% ipython --no-banner

In [1]: import numpy as np

In [2]: np.set_printoptions(precision=2, suppress=True, linewidth=200)

In [3]: mat = np.load("arr.npy")

In [4]: print(mat)
[[6. 1. 1.]
 [1. 6. 1.]
 [1. 1. 6.]]

In [5]: vec = np.array([1, 3, 2])

In [6]: target = mat @ vec

In [7]: print(target)
[11. 21. 16.]

In [8]: print(np.linalg.solve(mat, target))
[1. 3. 2.]

In [9]: print(np.linalg.solve(mat.T, mat[2]))
[0. 0. 1.]

In [10]: print(np.allclose(mat, mat.T))
True

In [11]: print(np.linalg.matrix_power(mat, 4))
[[1782. 1157. 1157.]
 [1157. 1782. 1157.]
 [1157. 1157. 1782.]]

In [12]: print(np.trace(mat))
18.0

In [13]: print(round(np.abs(np.linalg.eigvals(mat)).max(), 2))
8.0

In [14]: E = np.load("block19.npy")

In [15]: print(E)
[[ -4.79 -19.39   1.01]
 [-18.59  -5.76  -4.61]
 [-13.52  13.66  -5.53]
 [ -5.5  -19.21   0.78]
 [-19.24  -0.27  -5.46]
 [  3.44  19.65  -1.42]
 [ 17.4    9.08   3.86]
 [-18.93   2.9   -5.76]
 [ 18.87   4.51   4.84]
 [ 19.19   2.1    5.23]
 [-18.51   4.79  -5.87]
 [ 11.86  16.04   1.43]
 [-19.1   -3.02  -5.09]
 [  7.4  -18.07   4.33]
 [ 15.98 -10.5    5.85]
 [ 18.45  -4.99   5.88]
 [-15.19  11.66  -5.77]
 [ 10.96 -15.94   5.08]
 [ 17.45   8.97   3.89]]

In [16]: # looks like rank 2

In [17]: left, sv, Vt = np.linalg.svd(E)

In [18]: V = Vt[:(sv > 1e-8).sum()]

In [19]: rng = np.random.default_rng(5901)

In [20]: vec = E[16] + -3 * E[18] + rng.integers(2) * np.eye(3)[1]

In [21]: print(vec)
[-67.53 -15.25 -17.43]

In [22]: print(V.T @ V)
[[ 0.93  0.03  0.26]
 [ 0.03  0.99 -0.11]
 [ 0.26 -0.11  0.09]]

In [23]: print(round(float(np.linalg.norm(vec - V.T @ V @ vec)), 2))
0.0

In [24]: print(np.linalg.matrix_rank(np.vstack([E, vec])))
2

In [25]: print(np.diag(V.T @ V))
[0.93 0.99 0.09]

In [26]: print(np.allclose(V.T @ V @ vec, vec))
True

In [27]: r0 = np.array([5, 1, 3, 7])

In [28]: m1 = r0[np.abs(np.subtract.outer(np.arange(4), np.arange(4)))]

In [29]: print(m1)
[[5 1 3 7]
 [1 5 1 3]
 [3 1 5 1]
 [7 3 1 5]]

In [30]: vec = np.array([9, 8, 9, 0])

In [31]: target = m1 @ vec

In [32]: beta, lr = np.zeros(4), 1 / np.linalg.norm(m1, 2) ** 2

In [33]: for i in range(15):
    ...:     beta -= lr * m1.T @ (m1 @ beta - target)
    ...:     if i % 5 == 0: print(i, round(np.linalg.norm(m1 @ beta - target), 2))
    ...: 
0 34.2
5 23.41
10 16.51

In [34]: print(beta)
[7.26 6.2  8.01 3.14]

In [35]: print(np.round(np.linalg.det(2 * m1), 2), round(np.linalg.det(m1), 2))
-10752.0 -672.0

In [36]: print(np.einsum("ij,ji->", m1, m1))
240

In [37]: print(np.linalg.eigvals(m1))
[14.   -2.61  4.    4.61]

In [38]: r0 = np.array([-2, 3])

In [39]: print(np.correlate(m1[0], m1[2], "full"))
[ 5 26 13 38 41 16 21]

In [40]: print(np.polyval(r0, m1[0]))
[ -7   1  -3 -11]

In [41]: evals, V = np.linalg.eig(m1)

In [42]: print(round(float(np.prod(evals)), 2))
-672.0

In [43]: print(np.sort(np.linalg.eigvals(np.linalg.inv(m1))))
[-0.38  0.07  0.22  0.25]

In [44]: print(np.round(m1 @ V[:, 0] - evals[0] * V[:, 0], 2) + 0)
[0. 0. 0. 0.]

In [45]: K = np.loadtxt("a.csv", delimiter=",")

In [46]: print(K)
[[ 4.  5.  6.]
 [ 7.  8.  9.]
 [10. 11. 12.]]

In [47]: # looks like rank 2

In [48]: vec = np.array([5, 5, 3])

In [49]: print((K @ vec).argmax())
2

In [50]: print(np.linalg.norm(K @ vec) <= np.linalg.norm(K, 2) * np.linalg.norm(vec) + 1e-9)
True

In [51]: print(K @ vec)
[ 63. 102. 141.]

In [52]: print(np.einsum("ij,j->i", K, vec))
[ 63. 102. 141.]

In [53]: print(np.sign((K @ vec).round(6)))
[1. 1. 1.]

In [54]: left, sv, Vt = np.linalg.svd(K)

In [55]: V = Vt[:(sv > 1e-8).sum()]

In [56]: vec = K[2] + 4 * K[0] + rng.integers(2) * np.eye(3)[1]

In [57]: print(vec)
[26. 31. 36.]

In [58]: print(np.diag(V.T @ V))
[0.83 0.33 0.83]

In [59]: print(np.linalg.matrix_rank(np.vstack([K, vec])))
2

In [60]: left, sv, Vt = np.linalg.svd(K)

In [61]: print(np.argmax(sv[:-1] / (sv[1:] + 1e-6)) + 1)
2

In [62]: Y = left[:, :2] @ np.diag(sv[:2]) @ Vt[:2]

In [63]: print(np.round(np.linalg.norm(K - Y) / np.linalg.norm(K), 2))
0.0

In [64]: print(np.round(np.linalg.norm(K - Y, 2), 2), round(float(sv[2]), 2))
0.0 0.0

In [65]: print(Y)
[[ 4.  5.  6.]
 [ 7.  8.  9.]
 [10. 11. 12.]]

In [66]: rk = np.linalg.matrix_rank(Y)

In [67]: print(rk)
2

In [68]: ns = np.linalg.svd(Y)[2][rk:].T

In [69]: print(ns[:, 0] / ns[np.abs(ns[:, 0]).round(6).argmax(), 0])
[-0.5  1.  -0.5]

In [70]: print([int(np.linalg.matrix_rank(Y[:i])) for i in range(1, len(Y) + 1)])
[1, 2, 2]
